% python3 -q
>>> import numpy as np
>>> import numpy.linalg as la
>>> np.set_printoptions(suppress=True, linewidth=100)
>>> X = np.load("a.npy")
>>> X
array([[-1.,  3.,  0., -1.,  2., -1.,  2., -1., -2.],
       [ 3.,  7.,  0., -3.,  6., -3.,  6., -3., -6.],
       [ 0.,  0., -2.,  0.,  0.,  0.,  0.,  0.,  0.],
       [-1., -3.,  0., -1., -2.,  1., -2.,  1.,  2.],
       [ 2.,  6.,  0., -2.,  2., -2.,  4., -2., -4.],
       [-1., -3.,  0.,  1., -2., -1., -2.,  1.,  2.],
       [ 2.,  6.,  0., -2.,  4., -2.,  2., -2., -4.],
       [-1., -3.,  0.,  1., -2.,  1., -2., -1.,  2.],
       [-2., -6.,  0.,  2., -4.,  2., -4.,  2.,  2.]])
>>> np.flatnonzero(la.matrix_power((X != 0) + (X.T != 0) + np.eye(9), 9)[1])
array([0, 1, 3, 4, 5, 6, 7, 8])
>>> (la.matrix_power((X != 0) + (X.T != 0) + np.eye(9), 9) > 0).astype(int)
array([[1, 1, 0, 1, 1, 1, 1, 1, 1],
       [1, 1, 0, 1, 1, 1, 1, 1, 1],
       [0, 0, 1, 0, 0, 0, 0, 0, 0],
       [1, 1, 0, 1, 1, 1, 1, 1, 1],
       [1, 1, 0, 1, 1, 1, 1, 1, 1],
       [1, 1, 0, 1, 1, 1, 1, 1, 1],
       [1, 1, 0, 1, 1, 1, 1, 1, 1],
       [1, 1, 0, 1, 1, 1, 1, 1, 1],
       [1, 1, 0, 1, 1, 1, 1, 1, 1]])
>>> np.round(np.sort(la.eigvals(X).real), 1)
array([-2., -2., -2., -2., -2., -2., -2., -2., 23.])
>>> B = la.inv(X)
>>> np.round(X @ B, 1) + 0
array([[1., 0., 0., 0., 0., 0., 0., 0., 0.],
       [0., 1., 0., 0., 0., 0., 0., 0., 0.],
       [0., 0., 1., 0., 0., 0., 0., 0., 0.],
       [0., 0., 0., 1., 0., 0., 0., 0., 0.],
       [0., 0., 0., 0., 1., 0., 0., 0., 0.],
       [0., 0., 0., 0., 0., 1., 0., 0., 0.],
       [0., 0., 0., 0., 0., 0., 1., 0., 0.],
       [0., 0., 0., 0., 0., 0., 0., 1., 0.],
       [0., 0., 0., 0., 0., 0., 0., 0., 1.]])
>>> round(la.slogdet(X)[0], 1)
np.float64(1.0)
>>> np.round(la.det(X) * la.det(B), 1)
np.float64(1.0)
>>> np.round(la.inv(B), 1)
array([[-1.,  3., -0., -1.,  2., -1.,  2., -1., -2.],
       [ 3.,  7., -0., -3.,  6., -3.,  6., -3., -6.],
       [-0., -0., -2., -0., -0., -0., -0., -0., -0.],
       [-1., -3., -0., -1., -2.,  1., -2.,  1.,  2.],
       [ 2.,  6., -0., -2.,  2., -2.,  4., -2., -4.],
       [-1., -3., -0.,  1., -2., -1., -2.,  1.,  2.],
       [ 2.,  6., -0., -2.,  4., -2.,  2., -2., -4.],
       [-1., -3., -0.,  1., -2.,  1., -2., -1.,  2.],
       [-2., -6., -0.,  2., -4.,  2., -4.,  2.,  2.]])
>>> round(float(la.cond(X)), 1)
11.5
